$ python3 -q
>>> import numpy as np
>>> np.set_printoptions(suppress=True, linewidth=120)
>>> rd = lambda a: np.round(a, 2) + 0
>>> W0 = np.loadtxt("layer14.csv", delimiter=",")
>>> print(rd(W0))
[[0.21 0.13 0.13 0.3  0.21]
 [0.13 0.08 0.08 0.18 0.13]
 [0.13 0.08 0.08 0.18 0.13]
 [0.3  0.18 0.18 0.42 0.3 ]
 [0.21 0.13 0.13 0.3  0.21]]
>>> w, vecs = np.linalg.eigh(W0)
>>> print(rd(vecs.T @ vecs))
[[1. 0. 0. 0. 0.]
 [0. 1. 0. 0. 0.]
 [0. 0. 1. 0. 0.]
 [0. 0. 0. 1. 0.]
 [0. 0. 0. 0. 1.]]
>>> print((w > 1e-8).sum(), (w < -1e-8).sum())
1 0
>>> print(w.sum(), np.trace(W0))
1.0 1.0
>>> print(rd(np.linalg.eigvalsh(W0 + 2 * np.eye(5))))
[2. 2. 2. 2. 3.]
>>> print(rd(vecs @ np.diag(w) @ vecs.T))
[[0.21 0.13 0.13 0.3  0.21]
 [0.13 0.08 0.08 0.18 0.13]
 [0.13 0.08 0.08 0.18 0.13]
 [0.3  0.18 0.18 0.42 0.3 ]
 [0.21 0.13 0.13 0.3  0.21]]
>>> print(rd(np.abs(vecs[:, -1])))
[0.46 0.28 0.28 0.65 0.46]
>>> print(rd(np.linalg.svd(W0, compute_uv=False)))
[1. 0. 0. 0. 0.]
>>> print(np.abs(np.diag(np.linalg.qr(W0)[1])) > 1e-9)
[ True False False False False]
>>> print(rd(np.trace(np.linalg.pinv(W0) @ W0)))
1.0
>>> print(rd(W0 @ np.linalg.pinv(W0) @ W0))
[[0.21 0.13 0.13 0.3  0.21]
 [0.13 0.08 0.08 0.18 0.13]
 [0.13 0.08 0.08 0.18 0.13]
 [0.3  0.18 0.18 0.42 0.3 ]
 [0.21 0.13 0.13 0.3  0.21]]
>>> print(np.allclose(W0[:-1].T @ np.linalg.lstsq(W0[:-1].T, W0[-1])[0], W0[-1]))
True
>>> print(np.linalg.lstsq(W0[:-1].T, W0[-1])[2])
1
>>> w, vecs = np.linalg.eigh(W0)
>>> x = np.array([8, 9, 3, 9, 5])
>>> print(rd(np.abs(W0).sum(axis=1).max()), np.abs(w).max())
1.38 1.0
>>> print(rd(vecs * np.abs(w) @ vecs.T))
[[0.21 0.13 0.13 0.3  0.21]
 [0.13 0.08 0.08 0.18 0.13]
 [0.13 0.08 0.08 0.18 0.13]
 [0.3  0.18 0.18 0.42 0.3 ]
 [0.21 0.13 0.13 0.3  0.21]]
>>> print(rd(x @ W0 @ x))
229.88
>>> print((np.sign(vecs[:, -1].round(6)) == np.sign(vecs[0, -1].round(6))).astype(int))
[1 1 1 1 1]
>>> feats = np.load("test4.npy")
>>> print(feats)
[[ 2  3  2  3]
 [ 0  1  0  1]
 [ 4  6 -4 -6]
 [ 0  2  0 -2]]
>>> x = np.array([9, 7, 9, -9])
>>> target = feats @ x
>>> print(target)
[30 -2 96 32]
>>> print(rd(np.linalg.solve(feats, target)))
[ 9.  7.  9. -9.]
>>> print(rd(np.linalg.solve(feats, -3 * target)))
[-27. -21. -27.  27.]
>>> print(rd(np.linalg.solve(feats.T, feats[2])))
[0. 0. 1. 0.]
